$ python3 -q
>>> import numpy as np
>>> from numpy import linalg as LA
>>> np.set_printoptions(suppress=True, linewidth=120)
>>> tidy = lambda a: np.round(a, 3) + 0
>>> X = np.diag(np.array([-1, 0, -3, -3, -2, 2, 1, 3, 0, 0, -2, 0]))
>>> X
array([[-1,  0,  0,  0,  0,  0,  0,  0,  0,  0,  0,  0],
       [ 0,  0,  0,  0,  0,  0,  0,  0,  0,  0,  0,  0],
       [ 0,  0, -3,  0,  0,  0,  0,  0,  0,  0,  0,  0],
       [ 0,  0,  0, -3,  0,  0,  0,  0,  0,  0,  0,  0],
       [ 0,  0,  0,  0, -2,  0,  0,  0,  0,  0,  0,  0],
       [ 0,  0,  0,  0,  0,  2,  0,  0,  0,  0,  0,  0],
       [ 0,  0,  0,  0,  0,  0,  1,  0,  0,  0,  0,  0],
       [ 0,  0,  0,  0,  0,  0,  0,  3,  0,  0,  0,  0],
       [ 0,  0,  0,  0,  0,  0,  0,  0,  0,  0,  0,  0],
       [ 0,  0,  0,  0,  0,  0,  0,  0,  0,  0,  0,  0],
       [ 0,  0,  0,  0,  0,  0,  0,  0,  0,  0, -2,  0],
       [ 0,  0,  0,  0,  0,  0,  0,  0,  0,  0,  0,  0]])
>>> # 12 blocks once reordered
>>> print(tidy(np.abs(LA.eigvals(X)).max()))
3.0
>>> tidy(np.sort(np.abs(LA.eigvals(X))))
array([0., 0., 0., 0., 1., 1., 2., 2., 2., 3., 3., 3.])
>>> Uu, sigma, Vh = LA.svd(X)
>>> print(np.argmax(sigma[:-1] / (sigma[1:] + 1e-6)) + 1)
8
>>> M2 = Uu[:, :8] @ np.diag(sigma[:8]) @ Vh[:8]
>>> print(LA.matrix_rank(X, rtol=0.05))
8
>>> np.abs(X - M2).max()
np.float64(0.0)
>>> M2
array([[-1.,  0.,  0.,  0.,  0.,  0.,  0.,  0.,  0.,  0.,  0.,  0.],
       [ 0.,  0.,  0.,  0.,  0.,  0.,  0.,  0.,  0.,  0.,  0.,  0.],
       [ 0.,  0., -3.,  0.,  0.,  0.,  0.,  0.,  0.,  0.,  0.,  0.],
       [ 0.,  0.,  0., -3.,  0.,  0.,  0.,  0.,  0.,  0.,  0.,  0.],
       [ 0.,  0.,  0.,  0., -2.,  0.,  0.,  0.,  0.,  0.,  0.,  0.],
       [ 0.,  0.,  0.,  0.,  0.,  2.,  0.,  0.,  0.,  0.,  0.,  0.],
       [ 0.,  0.,  0.,  0.,  0.,  0.,  1.,  0.,  0.,  0.,  0.,  0.],
       [ 0.,  0.,  0.,  0.,  0.,  0.,  0.,  3.,  0.,  0.,  0.,  0.],
       [ 0.,  0.,  0.,  0.,  0.,  0.,  0.,  0.,  0.,  0.,  0.,  0.],
       [ 0.,  0.,  0.,  0.,  0.,  0.,  0.,  0.,  0.,  0.,  0.,  0.],
       [ 0.,  0.,  0.,  0.,  0.,  0.,  0.,  0.,  0.,  0., -2.,  0.],
       [ 0.,  0.,  0.,  0.,  0.,  0.,  0.,  0.,  0.,  0.,  0.,  0.]])
